$ ipython --no-banner

In [1]: import numpy as np

In [2]: from numpy import linalg as LA

In [3]: np.set_printoptions(precision=2, suppress=True, linewidth=140, sign=" ")

In [4]: mat = np.loadtxt("m.csv", delimiter=",")

In [5]: mat.round(2) + 0
Out[5]: 
array([[-0.17,  0.15, -0.35,  0.36,  0.58, -0.18,  0.55, -0.01,  0.05,  0.14],
       [-0.31, -0.32, -0.15, -0.43, -0.09, -0.5 ,  0.03, -0.48,  0.26,  0.19],
       [ 0.34, -0.01, -0.07, -0.08, -0.21, -0.31,  0.23, -0.04, -0.76,  0.31],
       [-0.11, -0.24,  0.43, -0.14,  0.14, -0.15,  0.39, -0.01, -0.21, -0.69],
       [-0.11,  0.66,  0.13, -0.35, -0.36, -0.08,  0.41,  0.23,  0.23,  0.04],
       [ 0.43, -0.4 , -0.04,  0.25, -0.28, -0.34,  0.2 ,  0.43,  0.42, -0.01],
       [-0.23,  0.02, -0.67,  0.18, -0.47,  0.07,  0.03, -0.06, -0.14, -0.47],
       [ 0.14,  0.18,  0.34,  0.54, -0.3 , -0.01,  0.13, -0.65,  0.13,  0.  ],
       [-0.06, -0.4 , -0.01, -0.14, -0.16,  0.67,  0.5 , -0.07,  0.03,  0.27],
       [-0.69, -0.15,  0.29,  0.36, -0.23, -0.13, -0.07,  0.33, -0.18,  0.27]])

In [6]: np.sort(np.abs(LA.eigvals(mat)))
Out[6]: array([ 1.,  1.,  1.,  1.,  1.,  1.,  1.,  1.,  1.,  1.])

In [7]: np.round((mat + mat.T) / 2, 2) + 0
Out[7]: 
array([[-0.17, -0.08,  0.  ,  0.13,  0.23,  0.12,  0.16,  0.07,  0.  , -0.27],
       [-0.08, -0.32, -0.08, -0.33,  0.28, -0.45,  0.02, -0.15, -0.07,  0.02],
       [ 0.  , -0.08, -0.07,  0.17, -0.04, -0.17, -0.22,  0.15, -0.39,  0.3 ],
       [ 0.13, -0.33,  0.17, -0.14, -0.1 ,  0.05,  0.28,  0.27, -0.18, -0.17],
       [ 0.23,  0.28, -0.04, -0.1 , -0.36, -0.18, -0.03, -0.03,  0.03, -0.1 ],
       [ 0.12, -0.45, -0.17,  0.05, -0.18, -0.34,  0.13,  0.21,  0.55, -0.07],
       [ 0.16,  0.02, -0.22,  0.28, -0.03,  0.13,  0.03,  0.04,  0.18, -0.27],
       [ 0.07, -0.15,  0.15,  0.27, -0.03,  0.21,  0.04, -0.65,  0.03,  0.16],
       [ 0.  , -0.07, -0.39, -0.18,  0.03,  0.55,  0.18,  0.03,  0.03,  0.04],
       [-0.27,  0.02,  0.3 , -0.17, -0.1 , -0.07, -0.27,  0.16,  0.04,  0.27]])

In [8]: LA.matrix_power(mat, 3)
Out[8]: 
array([[ 0.43, -0.41, -0.31, -0.28, -0.23,  0.24, -0.44, -0.39,  0.12, -0.07],
       [ 0.27, -0.17,  0.46,  0.25, -0.25, -0.36, -0.22,  0.2 ,  0.5 ,  0.31],
       [-0.17,  0.23,  0.56, -0.64,  0.11, -0.1 , -0.18, -0.27,  0.12, -0.22],
       [-0.15,  0.03, -0.43,  0.01,  0.58, -0.35, -0.08, -0.17,  0.54,  0.02],
       [-0.2 , -0.25,  0.09, -0.02,  0.36,  0.38, -0.49,  0.59,  0.02, -0.12],
       [ 0.17, -0.12, -0.18, -0.21, -0.22, -0.38,  0.19,  0.43,  0.08, -0.68],
       [ 0.54,  0.13,  0.06, -0.29,  0.27,  0.39,  0.47,  0.22,  0.29,  0.18],
       [ 0.24,  0.78, -0.13,  0.24, -0.13,  0.15, -0.39,  0.05,  0.12, -0.22],
       [ 0.15, -0.21,  0.35,  0.51,  0.27,  0.19,  0.15, -0.35,  0.09, -0.54],
       [ 0.51,  0.02,  0.07, -0.01,  0.44, -0.41, -0.21,  0.02, -0.57,  0.08]])

In [9]: (mat - mat.T) / 2
Out[9]: 
array([[ 0.  ,  0.23, -0.34,  0.24,  0.35, -0.31,  0.39, -0.08,  0.06,  0.41],
       [-0.23,  0.  , -0.07, -0.09, -0.38, -0.05,  0.01, -0.33,  0.33,  0.17],
       [ 0.34,  0.07,  0.  , -0.26, -0.17, -0.13,  0.45, -0.19, -0.38,  0.01],
       [-0.24,  0.09,  0.26,  0.  ,  0.24, -0.2 ,  0.11, -0.27, -0.04, -0.53],
       [-0.35,  0.38,  0.17, -0.24,  0.  ,  0.1 ,  0.44,  0.26,  0.2 ,  0.14],
       [ 0.31,  0.05,  0.13,  0.2 , -0.1 ,  0.  ,  0.07,  0.22, -0.13,  0.06],
       [-0.39, -0.01, -0.45, -0.11, -0.44, -0.07,  0.  , -0.09, -0.32, -0.2 ],
       [ 0.08,  0.33,  0.19,  0.27, -0.26, -0.22,  0.09,  0.  ,  0.1 , -0.16],
       [-0.06, -0.33,  0.38,  0.04, -0.2 ,  0.13,  0.32, -0.1 ,  0.  ,  0.22],
       [-0.41, -0.17, -0.01,  0.53, -0.14, -0.06,  0.2 ,  0.16, -0.22,  0.  ]])

In [10]: np.allclose(mat, mat.T)
Out[10]: False
